% ipython --no-banner

In [1]: import numpy as np

In [2]: from numpy import linalg as LA

In [3]: np.set_printoptions(precision=3, suppress=True, linewidth=200)

In [4]: def rnd(a):
   ...:     return np.round(a, 3) + 0
   ...: 

In [5]: J = np.loadtxt("arr.csv", delimiter=",")

In [6]: J
Out[6]: 
array([[0., 0., 0., 3.],
       [0., 0., 0., 3.],
       [0., 0., 0., 0.],
       [3., 3., 0., 0.]])

In [7]: # equal to its transpose

In [8]: rnd(np.trace(LA.pinv(J) @ J))
Out[8]: np.float64(2.0)

In [9]: np.allclose(J[:-1].T @ LA.lstsq(J[:-1].T, J[-1])[0], J[-1])
Out[9]: False

In [10]: rnd(J @ LA.pinv(J) @ J)
Out[10]: 
array([[0., 0., 0., 3.],
       [0., 0., 0., 3.],
       [0., 0., 0., 0.],
       [3., 3., 0., 0.]])

In [11]: LA.lstsq(J[:-1].T, J[-1])[2]
Out[11]: np.int32(1)

In [12]: np.unique(J.round(6), axis=0).shape
Out[12]: (3, 4)

In [13]: w, V = LA.eigh(J)

In [14]: rnd(V.T @ V)
Out[14]: 
array([[1., 0., 0., 0.],
       [0., 1., 0., 0.],
       [0., 0., 1., 0.],
       [0., 0., 0., 1.]])

In [15]: rnd(V @ np.diag(w) @ V.T)
Out[15]: 
array([[0., 0., 0., 3.],
       [0., 0., 0., 3.],
       [0., 0., 0., 0.],
       [3., 3., 0., 0.]])

In [16]: rnd(V.T @ J @ V)
Out[16]: 
array([[-4.243,  0.   ,  0.   ,  0.   ],
       [ 0.   ,  0.   ,  0.   ,  0.   ],
       [ 0.   ,  0.   ,  0.   ,  0.   ],
       [ 0.   ,  0.   ,  0.   ,  4.243]])

In [17]: np.abs(V[:, -1]).round(6).argmax()
Out[17]: np.int64(3)

In [18]: rnd(LA.eigvalsh(J + 2 * np.eye(4)))
Out[18]: array([-2.243,  2.   ,  2.   ,  6.243])

In [19]: U, sig, vt = LA.svd(J)

In [20]: V = vt[:(sig > 1e-8).sum()]

In [21]: rng = np.random.default_rng(38927)

In [22]: vec = J[0] + -1 * J[2] + rng.integers(2) * np.eye(4)[0]

In [23]: vec
Out[23]: array([1., 0., 0., 3.])

In [24]: LA.matrix_rank(np.vstack([J, vec]))
Out[24]: np.int64(3)

In [25]: rnd(np.diag(V.T @ V))
Out[25]: array([0.5, 0.5, 0. , 1. ])

In [26]: rnd(np.sort(LA.eigvals(J).real))
Out[26]: array([-4.243,  0.   ,  0.   ,  4.243])

In [27]: np.flatnonzero(LA.matrix_power((J != 0) + (J.T != 0) + np.eye(4), 4)[2])
Out[27]: array([2])

In [28]: rnd(LA.det(J))
Out[28]: np.float64(0.0)

In [29]: J @ J
Out[29]: 
array([[ 9.,  9.,  0.,  0.],
       [ 9.,  9.,  0.,  0.],
       [ 0.,  0.,  0.,  0.],
       [ 0.,  0.,  0., 18.]])

In [30]: mat = np.load("w.npy")

In [31]: mat
Out[31]: 
array([[0, 0, 1],
       [0, 1, 0],
       [1, 0, 0]])

In [32]: # rows sum to 1

In [33]: Y = LA.inv(mat)

In [34]: rnd(LA.det(mat) * Y)
Out[34]: 
array([[ 0.,  0., -1.],
       [ 0., -1.,  0.],
       [-1.,  0.,  0.]])

In [35]: Q = mat.astype(float).copy()

In [36]: for j in range(3):
    ...:     Q[:, j] -= Q[:, :j] @ (Q[:, :j].T @ Q[:, j])
    ...:     Q[:, j] /= LA.norm(Q[:, j])
    ...: 

In [37]: Q
Out[37]: 
array([[0., 0., 1.],
       [0., 1., 0.],
       [1., 0., 0.]])

In [38]: w, V = LA.eig(mat)

In [39]: rnd(np.sort(LA.eigvals(LA.inv(mat))))
Out[39]: array([-1.,  1.,  1.])

In [40]: w
Out[40]: array([ 1., -1.,  1.])

In [41]: np.prod(w)
Out[41]: np.float64(-1.0)

In [42]: mat @ V[:, 0] - w[0] * V[:, 0]
Out[42]: array([0., 0., 0.])

In [43]: W0 = np.array([[3, 3, 3, 3], [3, 6, 6, 6], [3, 6, 9, 9], [3, 6, 9, 12]])

In [44]: # symmetric, so the eigenvalues are real

In [45]: vec = np.ones(4)

In [46]: for _ in range(7):
    ...:     vec = W0 @ vec
    ...:     vec /= LA.norm(vec)
    ...:     print(round(vec @ W0 @ vec, 3))
    ...: 
24.841
24.872
24.873
24.873
24.873
24.873
24.873

In [47]: rnd(LA.eigvalsh(W0)[-1])
Out[47]: np.float64(24.873)
